In [1]: import numpy as np

In [2]: np.set_printoptions(precision=4, suppress=True, linewidth=120, legacy="1.25")

In [3]: E = np.loadtxt("mat.csv", delimiter=",")

In [4]: E
Out[4]: 
array([[0., 6., 0., 0., 0., 0., 0., 0., 0., 0.],
       [0., 0., 0., 0., 0., 0., 0., 0., 0., 0.],
       [6., 0., 0., 0., 0., 0., 0., 0., 0., 0.],
       [0., 0., 0., 0., 0., 0., 0., 5., 0., 0.],
       [0., 0., 0., 0., 0., 7., 0., 0., 0., 0.],
       [0., 0., 0., 0., 3., 0., 0., 0., 0., 0.],
       [0., 0., 0., 4., 0., 0., 0., 0., 0., 0.],
       [0., 0., 0., 0., 0., 0., 0., 0., 0., 9.],
       [0., 0., 0., 0., 0., 0., 0., 0., 9., 0.],
       [0., 0., 0., 0., 0., 0., 5., 0., 0., 0.]])

In [5]: # null space of dimension 1

In [6]: np.allclose(E @ E.T, E.T @ E)
Out[6]: False

In [7]: np.trace(E)
Out[7]: 9.0

In [8]: arr = np.loadtxt("layer9.csv", delimiter=",")

In [9]: arr
Out[9]: 
array([[2., 1., 0., 0., 0., 0., 0., 0., 0., 0., 0., 0.],
       [0., 2., 1., 0., 0., 0., 0., 0., 0., 0., 0., 0.],
       [0., 0., 2., 1., 0., 0., 0., 0., 0., 0., 0., 0.],
       [0., 0., 0., 2., 1., 0., 0., 0., 0., 0., 0., 0.],
       [0., 0., 0., 0., 2., 1., 0., 0., 0., 0., 0., 0.],
       [0., 0., 0., 0., 0., 2., 1., 0., 0., 0., 0., 0.],
       [0., 0., 0., 0., 0., 0., 2., 1., 0., 0., 0., 0.],
       [0., 0., 0., 0., 0., 0., 0., 2., 1., 0., 0., 0.],
       [0., 0., 0., 0., 0., 0., 0., 0., 2., 1., 0., 0.],
       [0., 0., 0., 0., 0., 0., 0., 0., 0., 2., 1., 0.],
       [0., 0., 0., 0., 0., 0., 0., 0., 0., 0., 2., 1.],
       [0., 0., 0., 0., 0., 0., 0., 0., 0., 0., 0., 2.]])

In [10]: np.round(np.sort(np.linalg.eigvals(E).real), 4) + 0
Out[10]: array([-5.4772, -4.5826,  0.    ,  0.    ,  0.    ,  0.    ,  0.    ,  4.5826,  5.4772,  9.    ])

In [11]: E @ E
Out[11]: 
array([[ 0.,  0.,  0.,  0.,  0.,  0.,  0.,  0.,  0.,  0.],
       [ 0.,  0.,  0.,  0.,  0.,  0.,  0.,  0.,  0.,  0.],
       [ 0., 36.,  0.,  0.,  0.,  0.,  0.,  0.,  0.,  0.],
       [ 0.,  0.,  0.,  0.,  0.,  0.,  0.,  0.,  0., 45.],
       [ 0.,  0.,  0.,  0., 21.,  0.,  0.,  0.,  0.,  0.],
       [ 0.,  0.,  0.,  0.,  0., 21.,  0.,  0.,  0.,  0.],
       [ 0.,  0.,  0.,  0.,  0.,  0.,  0., 20.,  0.,  0.],
       [ 0.,  0.,  0.,  0.,  0.,  0., 45.,  0.,  0.,  0.],
       [ 0.,  0.,  0.,  0.,  0.,  0.,  0.,  0., 81.,  0.],
       [ 0.,  0.,  0., 20.,  0.,  0.,  0.,  0.,  0.,  0.]])

In [12]: np.flatnonzero(np.linalg.matrix_power((E != 0) + (E.T != 0) + np.eye(10), 10)[8])
Out[12]: array([8])

In [13]: (np.linalg.matrix_power((E != 0) + (E.T != 0) + np.eye(10), 10) > 0).astype(int)
Out[13]: 
array([[1, 1, 1, 0, 0, 0, 0, 0, 0, 0],
       [1, 1, 1, 0, 0, 0, 0, 0, 0, 0],
       [1, 1, 1, 0, 0, 0, 0, 0, 0, 0],
       [0, 0, 0, 1, 0, 0, 1, 1, 0, 1],
       [0, 0, 0, 0, 1, 1, 0, 0, 0, 0],
       [0, 0, 0, 0, 1, 1, 0, 0, 0, 0],
       [0, 0, 0, 1, 0, 0, 1, 1, 0, 1],
       [0, 0, 0, 1, 0, 0, 1, 1, 0, 1],
       [0, 0, 0, 0, 0, 0, 0, 0, 1, 0],
       [0, 0, 0, 1, 0, 0, 1, 1, 0, 1]])

In [14]: np.prod(np.diag(arr)), round(float(np.linalg.det(arr)), 4)
Out[14]: (4096.0, 4096.0)

In [15]: Q, V = np.linalg.qr(arr[:, :11])[0], np.linalg.qr(arr[:, 11:])[0]

In [16]: sv = np.linalg.svd(Q.T @ V, compute_uv=False)

In [17]: print(np.degrees(np.arccos(sv.clip(0, 1))))
[63.4349]

In [18]: (sv > 0.9).sum()
Out[18]: 0

In [19]: sv
Out[19]: array([0.4472])

In [20]: other = np.array([[-2, 4, -1, 4],
    ...:     [-3, 2, 4, -1],
    ...:     [0, 1, -5, 2],
    ...:     [-4, 2, 4, 2],
    ...:     [-1, -4, -1, -3],
    ...:     [-3, 4, 3, 4],
    ...:     [-5, -5, -1, 3],
    ...:     [-3, -1, -1, -3],
    ...:     [5, -5, -5, 1],
    ...:     [5, -4, -4, -1],
    ...:     [2, 0, 1, 5],
    ...:     [2, -1, -3, -3]])

In [21]: basis = np.array([[0, 2, 3, 0, 0, 1, 1, 3, 3, 1, 1, 3, 2, 3, 2],
    ...:     [1, 2, 1, 2, 2, 1, 0, 0, 2, 3, 2, 2, 0, 1, 0],
    ...:     [0, 2, 2, 3, 0, 3, 2, 2, 0, 0, 3, 1, 2, 0, 0],
    ...:     [1, 3, 2, 3, 2, 1, 2, 3, 3, 1, 0, 2, 2, 2, 3]])

In [22]: rng = np.random.default_rng(2872)

In [23]: X = other @ basis + 0.02 * rng.normal(size=(12, 15))

In [24]: X
Out[24]: 
array([[  7.9974,  14.0396,   4.0093,  17.0005,  15.9728,   2.9828,   3.9863,   4.0485,  13.9895,  13.9985,   3.0277,
          8.976 ,   1.9808,   6.0047,   7.9891],
       [  0.9777,   3.0006,  -0.9561,  13.0145,   2.0055,  10.0691,   3.024 ,  -4.0082,  -8.0057,   1.9971,  12.9951,
         -2.9865,  -0.0047,  -8.979 ,  -8.9974],
       [  3.0293,  -2.0039,  -5.009 ,  -6.9624,   5.9734, -11.9978,  -5.9975,  -4.004 ,   7.9882,   5.0295, -12.9757,
          0.962 ,  -6.0321,   4.9864,   5.9937],
       [  3.9776,   9.998 ,   1.9993,  21.9923,   8.0246,  11.9965,   7.97  ,   2.0133,  -2.0297,   3.9922,  11.9811,
         -0.029 ,   4.0123,  -6.0257,  -1.9697],
       [ -6.9628, -21.0052, -15.0026, -20.026 , -13.9944, -10.9667,  -8.9918, -14.0061, -19.9486, -16.0244, -12.0263,
        -17.9726,  -9.9952, -12.9909, -11.0102],
       [  8.0194,  20.0095,   9.016 ,  28.9837,  15.9568,  13.9812,  11.0018,   8.9984,  10.9955,  13.0449,  13.9778,
          9.9713,   7.9914,   2.993 ,   5.9762],
       [ -2.0192, -13.0321, -15.9923,  -4.0335,  -4.0257, -10.0209,  -1.0036,  -8.0277, -16.0008, -17.0153, -17.9974,
        -20.0007,  -6.0139, -14.0332,  -1.0135],
       [ -3.9785, -19.0214, -17.9731, -14.0153,  -7.9997, -10.0169, -11.0332, -19.97  , -19.997 ,  -8.9688,  -8.0015,
        -18.0182, -14.0049, -15.9794, -15.0177],
       [ -3.9792,  -7.013 ,   2.0042, -21.9893,  -8.0072, -13.9943,  -2.9455,   8.0032,   8.0117,  -8.9886, -20.0104,
          1.9839,   1.9817,  12.0143,  13.0138],
       [ -5.    ,  -8.9884,   0.9808, -23.0357, -10.0218, -12.0407,  -4.9908,   4.0041,   3.9876,  -7.9732, -14.9719,
          0.9665,  -0.0129,   9.0191,   6.9944],
       [  5.0002,  20.9723,  18.0168,  17.9617,   9.9734,   9.9909,  13.986 ,  22.9799,  20.9543,   6.9602,   4.9949,
         17.0035,  16.0029,  15.9948,  19.0237],
       [ -4.0337, -12.9919,  -6.9898, -20.0208,  -8.0256, -11.0344,  -9.9868,  -9.0155,  -5.0003,  -3.9975,  -9.0143,
         -4.9999,  -7.9819,  -0.9624,  -5.0144]])

In [25]: other = X + rng.integers(-2, 3, (12, 4)) @ rng.integers(-2, 3, (4, 15))

In [26]: other
Out[26]: 
array([[  9.9974,  10.0396,   4.0093,  23.0005,  11.9728,   0.9828,   3.9863,   8.0485,   9.9895,  15.9985,   1.0277,
          8.976 ,  -2.0192,   6.0047,   1.9891],
       [  0.9777,  -0.9994,   8.0439,  18.0145,   3.0055,   2.0691,  -5.976 ,  -6.0082, -10.0057,  -1.0029,   8.9951,
          6.0135,   2.9953,  -4.979 , -13.9974],
       [  2.0293,  -7.0039,  -4.009 ,  -2.9624,   6.9734, -13.9978,  -6.9975,  -0.004 ,   8.9882,   6.0295,  -9.9757,
          2.962 ,  -9.0321,   3.9864,   7.9937],
       [  1.9776,   9.998 ,   8.9993,  22.9923,  11.0246,   7.9965,   0.97  ,  -1.9867,  -2.0297,   0.9922,   9.9811,
          4.971 ,   9.0123,  -4.0257,  -2.9697],
       [ -0.9628, -19.0052, -13.0026, -20.026 , -19.9944, -14.9667, -10.9918, -18.0061, -25.9486, -18.0244, -22.0263,
        -13.9726,  -7.9952,  -6.9909, -23.0102],
       [  6.0194,  26.0095,  13.016 ,  22.9837,  19.9568,  13.9812,   7.0018,   0.9984,  12.9955,   9.0449,  11.9778,
         11.9713,  15.9914,   4.993 ,   7.9762],
       [ -8.0192, -14.0321, -17.9923,  -2.0335,  -0.0257,  -5.0209,   0.9964,  -4.0277, -13.0008, -14.0153,  -9.9974,
        -27.0007,  -8.0139, -21.0332,   6.9865],
       [ -5.9785, -20.0214, -14.9731, -11.0153,  -6.9997, -11.0169, -14.0332, -19.97  , -20.997 ,  -8.9688,  -8.0015,
        -18.0182, -13.0049, -16.9794, -16.0177],
       [ -4.9792, -13.013 ,  -0.9958, -15.9893,  -9.0072, -12.9943,   0.0545,  16.0032,   8.0117,  -4.9886, -15.0104,
         -1.0161,  -5.0183,   8.0143,  15.0138],
       [ -1.    , -10.9884,   1.9808, -22.0357, -13.0218, -16.0407,  -5.9908,   4.0041,   1.9876,  -8.9732, -18.9719,
          5.9665,  -1.0129,  13.0191,   1.9944],
       [ 11.0002,  20.9723,  18.0168,  15.9617,   5.9734,   5.9909,  13.986 ,  20.9799,  18.9543,   4.9602,  -1.0051,
         23.0035,  16.0029,  21.9948,  13.0237],
       [ -4.0337,  -8.9919, -16.9898, -24.0208, -10.0256,  -2.0344,   0.0132,  -6.0155,  -4.0003,   0.0025,  -5.0143,
        -15.9999, -11.9819,  -5.9624,  -1.0144]])

In [27]: np.abs(other - X).sum(axis=1)
Out[27]: array([40., 68., 32., 46., 68., 56., 64., 18., 54., 38., 46., 75.])

In [28]: np.linalg.matrix_rank(other - X, tol=1e-8)
Out[28]: 4

In [29]: np.round(np.linalg.svd(other - X, compute_uv=False), 4) + 0
Out[29]: array([43.8993, 25.7629, 23.5804,  8.4907,  0.    ,  0.    ,  0.    ,  0.    ,  0.    ,  0.    ,  0.    ,  0.    ])
